% ipython --no-banner

In [1]: import numpy as np

In [2]: import numpy.linalg as la

In [3]: np.set_printoptions(precision=2, suppress=True, linewidth=140, sign=" ")

In [4]: E = np.loadtxt("test17.csv", delimiter=",")

In [5]: E
Out[5]: 
array([[-1., -2., -1.,  3., -1., -2., -2.],
       [ 0.,  0.,  2., -1., -1., -1.,  0.],
       [-3., -3., -1.,  1., -3.,  0.,  0.],
       [-1.,  0., -3., -1.,  3.,  3., -3.],
       [-2., -2., -1.,  3., -3.,  2., -3.],
       [ 3., -2., -2.,  3.,  0., -1., -1.],
       [-1.,  1.,  1.,  0., -3., -2., -2.],
       [-1., -2.,  3.,  1., -3., -4., -2.]])

In [6]: rng = np.random.default_rng(59)

In [7]: other = E + rng.integers(-2, 3, (8, 4)) @ rng.integers(-2, 3, (4, 7))

In [8]: other
Out[8]: 
array([[ -6.,  -6.,   1.,   0.,   4.,   0.,   3.],
       [  4.,   3.,   6.,  -2.,   1.,  -8.,  -4.],
       [  3.,   0.,   0.,   1.,  -3.,  -3., -10.],
       [ -5.,  -4.,   3.,  -7.,  13.,   1.,  -1.],
       [ -6.,  -6.,   5.,  -3.,   7.,   0.,  -1.],
       [ -1.,  -5.,  -2.,   0.,   4.,   0.,   1.],
       [ -4.,  -2.,   2.,  -7.,   6.,  -5.,  -7.],
       [  3.,   2.,  -3.,   7., -13.,  -2.,  -4.]])

In [9]: np.abs(other - E).sum(axis=1)
Out[9]: array([ 26.,  25.,  23.,  34.,  34.,  17.,  31.,  34.])

In [10]: proj = E @ la.solve(E.T @ E, E.T)

In [11]: np.allclose(proj @ proj, proj)
Out[11]: True

In [12]: print(round(float(np.trace(proj)), 2))
7.0

In [13]: la.matrix_rank(np.eye(8) - proj)
Out[13]: np.int64(1)

In [14]: np.round(la.eigvalsh(proj), 2) + 0
Out[14]: array([ 0.,  1.,  1.,  1.,  1.,  1.,  1.,  1.])

In [15]: np.diag(proj)
Out[15]: array([ 0.83,  0.33,  1.  ,  1.  ,  1.  ,  1.  ,  1.  ,  0.83])
